$ ipython --no-banner

In [1]: import numpy as np

In [2]: from numpy import linalg as LA

In [3]: np.set_printoptions(precision=3, suppress=True, linewidth=140)

In [4]: def rnd(a):
   ...:     return np.round(a, 3) + 0
   ...: 

In [5]: F = np.loadtxt("out19.csv", delimiter=",")

In [6]: print(F)
[[8.99  5.008 2.003]
 [9.023 5.003 2.031]
 [9.001 5.027 2.005]
 [8.988 5.006 1.988]
 [8.981 5.027 1.991]
 [9.001 5.017 1.991]
 [8.966 5.011 1.999]
 [8.994 5.031 2.035]
 [9.026 5.011 2.014]
 [9.    5.001 1.955]
 [9.009 5.043 1.993]
 [8.993 4.993 2.02 ]
 [5.025 4.975 2.021]
 [4.989 5.003 2.019]
 [5.024 5.006 2.011]
 [5.006 4.999 2.028]
 [4.989 5.006 2.02 ]
 [5.002 5.027 2.006]
 [5.001 5.031 1.989]
 [5.01  4.993 1.996]
 [4.978 4.965 2.022]
 [4.97  4.993 1.952]
 [5.04  5.01  2.03 ]
 [5.005 4.994 1.99 ]]

In [7]: A2 = np.array([[-3, 0, -2], [3, 3, 2], [3, 0, -1]])

In [8]: print(LA.matrix_rank(F @ A2))
3

In [9]: print(np.vstack([F, A2.T]).shape)
(27, 3)

In [10]: Xc = F - F.mean(axis=0)

In [11]: Uu, sigma, VT = LA.svd(Xc, full_matrices=False)

In [12]: print(np.abs(Uu[:, 0]).argmax())
21

In [13]: print(rnd(VT[0] * np.sign(VT[0, np.abs(VT[0]).argmax()])))
[ 1.     0.004 -0.001]

In [14]: print(LA.matrix_rank(Xc))
3

In [15]: print(rnd(Xc.mean(axis=0)))
[0. 0. 0.]

In [16]: print(np.abs(VT[0]).argmax())
0

In [17]: print(np.searchsorted(np.cumsum(sigma ** 2) / (sigma ** 2).sum(), 0.9) + 1)
1

In [18]: print(rnd(sigma ** 2 / (sigma ** 2).sum()))
[1. 0. 0.]

In [19]: C2 = np.cov(F, rowvar=False)

In [20]: print(np.argwhere(np.triu(np.abs(np.corrcoef(F.T)) > 0.8, 1)))
[]

In [21]: print(rnd(np.corrcoef(F[:, 0], F[:, 1])[0, 1]))
0.417

In [22]: print(rnd(LA.eigvalsh(C2)[::-1]))
[4.163 0.    0.   ]

In [23]: print(rnd(C2))
[[ 4.163  0.015 -0.005]
 [ 0.015  0.     0.   ]
 [-0.005  0.     0.   ]]

In [24]: print(rnd(F.std(axis=0)))
[1.997 0.018 0.021]

In [25]: print(rnd(np.polyfit(F[:, 0], F[:, 1], 1)))
[0.004 4.982]

In [26]: E = np.load("arr.npy")

In [27]: print(E)
[[ 0.614  1.412 -0.755 -0.583]
 [-1.367 -0.741  3.235 -1.168]
 [ 1.702  0.422 -0.732 -0.314]
 [-0.484  3.276 -2.938 -4.04 ]
 [-4.212 -4.213  3.781  2.74 ]
 [ 0.043  0.679  0.209 -2.58 ]
 [-0.824  2.202 -0.383 -2.747]
 [-4.369 -8.51   7.556  1.706]
 [ 1.116  2.894 -2.045 -0.936]
 [ 2.342  2.638 -1.552 -3.034]
 [-4.197 -1.943  2.998  0.197]
 [-5.575 -5.39   3.448  5.729]]

In [28]: C2 = np.cov(E, rowvar=False)

In [29]: print(rnd(np.median(E, axis=0)))
[-0.654  0.55  -0.087 -0.76 ]

In [30]: A = np.loadtxt("sample7.csv", delimiter=",")

In [31]: print(A)
[[  1.  -4.  16. -64.]
 [  1.  -3.   9. -27.]
 [  1.  -2.   4.  -8.]
 [  1.  -1.   1.  -1.]
 [  1.   0.   0.   0.]
 [  1.   1.   1.   1.]]

In [32]: # column 3 dominates

In [33]: theta = np.radians(60)

In [34]: r_ = np.eye(4)

In [35]: r_[2, 2] = r_[1, 1] = np.cos(theta)

In [36]: r_[2, 1], r_[1, 2] = -np.sin(theta), np.sin(theta)

In [37]: print(rnd(r_))
[[ 1.     0.     0.     0.   ]
 [ 0.     0.5    0.866  0.   ]
 [ 0.    -0.866  0.5    0.   ]
 [ 0.     0.     0.     1.   ]]

In [38]: A2 = A @ r_.T

In [39]: print(rnd(np.abs(A2 - A).max(axis=0)))
[ 0.    15.856  4.536  0.   ]

In [40]: feats = np.loadtxt("data.csv", delimiter=",")

In [41]: print(feats)
[[-2.206 -0.4    1.7  ]
 [ 0.142 -1.4   -0.3  ]
 [ 0.558 -0.4   -0.8  ]
 [-0.275  0.4    0.1  ]
 [ 0.126  0.    -0.6  ]
 [ 0.387 -1.3   -0.3  ]
 [ 0.144 -0.7    0.1  ]
 [-0.863 -0.1    0.4  ]
 [-0.058 -0.1    0.2  ]
 [ 0.827 -0.2   -0.6  ]
 [-0.29  -0.6    0.   ]
 [ 0.257 -0.8   -0.2  ]
 [ 2.75  -1.1   -2.   ]
 [-0.596 -0.4    0.3  ]
 [-0.797  0.     1.3  ]
 [-1.009  0.6    0.7  ]
 [ 0.502  2.6   -0.3  ]
 [-0.704 -0.8    0.8  ]
 [-0.121 -0.8   -0.1  ]
 [ 0.195  0.     0.   ]
 [ 0.097 -1.    -0.1  ]
 [ 1.013 -1.3   -0.7  ]
 [ 0.085 -0.8   -0.4  ]
 [ 1.223 -1.5   -1.3  ]
 [-0.273  0.8    0.5  ]
 [-0.018 -1.3   -0.1  ]
 [ 1.128  1.5   -1.1  ]
 [ 1.186 -0.5   -0.7  ]
 [-0.809  0.4    0.9  ]
 [ 1.139 -0.8   -1.5  ]
 [-0.533 -1.     0.4  ]]

In [42]: Xc = feats - feats.mean(axis=0)

In [43]: Uu, sigma, VT = LA.svd(Xc, full_matrices=False)

In [44]: print(rnd(sigma ** 2 / (sigma ** 2).sum()))
[0.651 0.331 0.018]

In [45]: print(np.searchsorted(np.cumsum(sigma ** 2) / (sigma ** 2).sum(), 0.9) + 1)
2

In [46]: print(rnd(sigma))
[6.614 4.715 1.088]

In [47]: print(np.abs(VT[0]).argmax())
0

In [48]: print((np.sign(Uu[:, 0]) == np.sign(Uu[0, 0])).astype(int))
[1 0 0 1 0 0 1 1 1 0 1 0 0 1 1 1 1 1 1 1 0 0 0 0 1 0 0 0 1 0 1]

In [49]: print(rnd(VT[0] * np.sign(VT[0, np.abs(VT[0]).argmax()])))
[ 0.725 -0.268 -0.634]

In [50]: print(np.abs(Uu[:, 0]).argmax())
12

In [51]: A2 = np.c_[feats[:, :2] @ np.array([[0, 0], [2, 2]]), np.array([0, -2, 3, -2, -3, 2, -3, 2, -3, -3, 3, 3, 3, -3, -3, -1, 3, 2, -1, 3, 0, 0, -1, 3, 1, 2, -2, 3, 3, 1, 1])]

In [52]: print(A2)
[[-0.8 -0.8  0. ]
 [-2.8 -2.8 -2. ]
 [-0.8 -0.8  3. ]
 [ 0.8  0.8 -2. ]
 [ 0.   0.  -3. ]
 [-2.6 -2.6  2. ]
 [-1.4 -1.4 -3. ]
 [-0.2 -0.2  2. ]
 [-0.2 -0.2 -3. ]
 [-0.4 -0.4 -3. ]
 [-1.2 -1.2  3. ]
 [-1.6 -1.6  3. ]
 [-2.2 -2.2  3. ]
 [-0.8 -0.8 -3. ]
 [ 0.   0.  -3. ]
 [ 1.2  1.2 -1. ]
 [ 5.2  5.2  3. ]
 [-1.6 -1.6  2. ]
 [-1.6 -1.6 -1. ]
 [ 0.   0.   3. ]
 [-2.  -2.   0. ]
 [-2.6 -2.6  0. ]
 [-1.6 -1.6 -1. ]
 [-3.  -3.   3. ]
 [ 1.6  1.6  1. ]
 [-2.6 -2.6  2. ]
 [ 3.   3.  -2. ]
 [-1.  -1.   3. ]
 [ 0.8  0.8  3. ]
 [-1.6 -1.6  1. ]
 [-2.  -2.   1. ]]

In [53]: print(rnd(LA.norm(LA.qr(feats)[0].T @ A2, axis=0) ** 2 / ((A2 ** 2).sum(axis=0) + 1e-12)))
[1.    1.    0.063]

In [54]: print(LA.matrix_rank(A2))
2

In [55]: print(rnd(LA.lstsq(feats, A2[:, 0])[0]))
[0. 2. 0.]

In [56]: C = feats[[23, 24]].astype(float)

In [57]: for _ in range(4):
    ...:     lab = LA.norm(feats[:, None] - C, axis=-1).argmin(axis=1)
    ...:     C = np.array([feats[lab == j].mean(axis=0) for j in range(2)])
    ...: 

In [58]: print(lab)
[1 0 0 1 1 0 1 1 1 0 1 0 0 1 1 1 1 1 1 1 0 0 0 0 1 0 1 0 1 0 1]

In [59]: print(np.bincount(lab))
[13 18]

In [60]: print(rnd(C))
[[ 0.742 -0.954 -0.692]
 [-0.358  0.078  0.294]]

In [61]: def softmax(z):
    ...:     e = np.exp(z - z.max(axis=-1, keepdims=True))
    ...:     return e / e.sum(axis=-1, keepdims=True)
    ...: 

In [62]: print(rnd(softmax(C).sum(axis=1)))
[1. 1.]

In [63]: print(rnd(softmax(C[0] + 2)))
[0.703 0.129 0.168]

In [64]: S = C @ C.T / np.sqrt(3)

In [65]: print(rnd(softmax(S + np.triu(np.full(S.shape, -np.inf), 1))))
[[1.    0.   ]
 [0.391 0.609]]

In [66]: print(softmax(S).round(6).argmax(axis=1))
[0 1]

In [67]: print(rnd(softmax(S)[0] @ C))
[ 0.53  -0.755 -0.502]

In [68]: print(rnd(softmax(S)))
[[0.807 0.193]
 [0.391 0.609]]

In [69]: w1 = np.array([[2, 2, 2], [3, 1, 1], [0, 3, 2]])

In [70]: c = np.array([-3, 4, 0])

In [71]: H = np.maximum(feats @ w1 + c, 0)

In [72]: print(rnd((H > 0).mean(axis=0)))
[0.065 1.    0.355]

In [73]: print((H > 0).astype(int))
[[0 1 0]
 [0 1 0]
 [0 1 0]
 [0 1 1]
 [0 1 0]
 [0 1 0]
 [0 1 0]
 [0 1 0]
 [0 1 1]
 [0 1 1]
 [0 1 0]
 [0 1 0]
 [0 1 1]
 [0 1 0]
 [0 1 1]
 [0 1 0]
 [1 1 1]
 [0 1 0]
 [0 1 0]
 [0 1 1]
 [0 1 0]
 [0 1 0]
 [0 1 0]
 [0 1 0]
 [0 1 1]
 [0 1 0]
 [1 1 1]
 [0 1 1]
 [0 1 1]
 [0 1 0]
 [0 1 0]]

In [74]: C = np.array([[2, 2, 1], [1, 0, 1], [2, 1, 0]])

In [75]: print(w1 @ C)
[[10  6  4]
 [ 9  7  4]
 [ 7  2  3]]

In [76]: W0 = np.diag(10 * np.array([0, 3, 5, 0])) + np.array([[0, 3, -3, -1], [-1, 2, -3, 2], [-3, 0, 2, -1], [2, -1, 3, 3]])

In [77]: print(W0)
[[ 0  3 -3 -1]
 [-1 32 -3  2]
 [-3  0 52 -1]
 [ 2 -1  3  3]]

In [78]: rng = np.random.default_rng(2597)

In [79]: lab = rng.permutation(4)

In [80]: print(lab)
[3 2 0 1]

In [81]: A2 = W0[lab][:, lab]

In [82]: print(np.trace(A2))
87

In [83]: print(np.allclose(A2, W0))
False

In [84]: print(np.diag(A2))
[ 3 52  0 32]

In [85]: Q = W0.astype(float).copy()

In [86]: for j in range(4):
    ...:     Q[:, j] -= Q[:, :j] @ (Q[:, :j].T @ Q[:, j])
    ...:     Q[:, j] /= LA.norm(Q[:, j])
    ...: 

In [87]: print(rnd(Q.T @ Q))
[[1. 0. 0. 0.]
 [0. 1. 0. 0.]
 [0. 0. 1. 0.]
 [0. 0. 0. 1.]]

In [88]: A2 = np.array([[0, -1], [-2, 1], [-2, 2], [-1, 1]])

In [89]: print(LA.matrix_rank(np.vstack([W0, A2.T])))
4

In [90]: print(W0 @ A2)
[[   1   -4]
 [ -60   29]
 [-103  106]
 [  -7    6]]

In [91]: print(np.einsum("ik,kj->ij", W0, A2))
[[   1   -4]
 [ -60   29]
 [-103  106]
 [  -7    6]]

In [92]: print(np.einsum("ij,ij->i", W0, W0))
[  19 1038 2714   23]

In [93]: print(np.vstack([W0, A2.T]).shape)
(6, 4)

In [94]: C = np.sign(np.array([[0, -1, -1], [-1, -2, -1], [-2, -2, -1]]))

In [95]: A2 = (np.tril(C, -1) + np.eye(3)) @ (np.triu(C, 1) + np.eye(3))

In [96]: w = np.array([2, 2, 2])

In [97]: mat = np.rint(A2 * w @ LA.inv(A2)) + 0

In [98]: print(mat)
[[2. 0. 0.]
 [0. 2. 0.]
 [0. 0. 2.]]

In [99]: # splits into 3 blocks

In [100]: w, evecs = LA.eigh(mat)

In [101]: print(w)
[2. 2. 2.]

In [102]: print(evecs @ np.diag(w) @ evecs.T)
[[2. 0. 0.]
 [0. 2. 0.]
 [0. 0. 2.]]

In [103]: print((w > 1e-8).sum(), (w < -1e-8).sum())
3 0

In [104]: print(w.sum(), np.trace(mat))
6.0 6.0

In [105]: print(rnd(LA.eigvalsh(mat @ mat)))
[4. 4. 4.]

In [106]: print(evecs.T @ mat @ evecs)
[[2. 0. 0.]
 [0. 2. 0.]
 [0. 0. 2.]]

In [107]: print(rnd(LA.eigvalsh(mat + 2 * np.eye(3))))
[4. 4. 4.]

In [108]: print(rnd(LA.svd(mat, compute_uv=False)))
[2. 2. 2.]

In [109]: A2 = np.array([[0, 4, 1], [5, 2, 5], [4, 1, 3]])

In [110]: print(np.einsum("ik,kj->ji", mat, A2))
[[ 0. 10.  8.]
 [ 8.  4.  2.]
 [ 2. 10.  6.]]

In [111]: print(LA.matrix_rank(mat @ A2))
3

In [112]: print(np.einsum("ij,ij->i", mat, mat))
[4. 4. 4.]

In [113]: print(A2.T @ mat.T)
[[ 0. 10.  8.]
 [ 8.  4.  2.]
 [ 2. 10.  6.]]

In [114]: data = np.load("mat.npy")

In [115]: print(rnd(data))
[[ 8.305  3.821 -0.898 -3.952]
 [ 6.462  6.661 -2.848 -2.401]
 [ 6.748 -4.456  3.677 -4.593]
 [ 5.368 -5.966  4.336 -4.097]
 [ 8.449 -0.952  1.907 -4.906]
 [ 2.047  8.588 -4.678  0.424]
 [ 1.18  -8.287  5.019 -2.176]
 [-8.159 -4.205  1.146  3.8  ]
 [-8.271 -3.915  0.958  3.916]
 [-8.641  0.002 -1.384  4.839]
 [ 5.225 -6.093  4.387 -4.04 ]
 [ 1.419 -8.218  5.017 -2.297]
 [ 0.957  8.619 -4.87   1.04 ]
 [ 0.103 -8.519  4.982 -1.615]
 [ 7.33   5.682 -2.139 -3.066]
 [-7.21  -5.842  2.252  2.969]
 [-4.182 -8.087  4.045  0.863]
 [ 6.846 -4.322  3.615 -4.624]
 [ 5.424  7.461 -3.481 -1.673]
 [-8.49   0.788 -1.818  4.898]
 [-8.29   1.501 -2.201  4.917]
 [-3.33   7.414 -4.854  3.221]
 [ 0.519  8.593 -4.925  1.281]
 [-6.845 -6.274  2.562  2.686]
 [ 8.715  0.707  0.983 -4.751]
 [-1.273  8.261 -5.019  2.224]]

In [116]: Uu, sigma, VT = LA.svd(data)

In [117]: print(rnd(sigma))
[36.682 35.418  0.     0.   ]

In [118]: A2 = Uu[:, :2] @ np.diag(sigma[:2]) @ VT[:2]

In [119]: print(rnd(LA.norm(data - A2) / LA.norm(data)))
0.0

In [120]: print(rnd(np.abs(data - A2).max()))
0.0

In [121]: print(rnd(LA.norm(data - A2, 2)), rnd(sigma[2]))
0.0 0.0
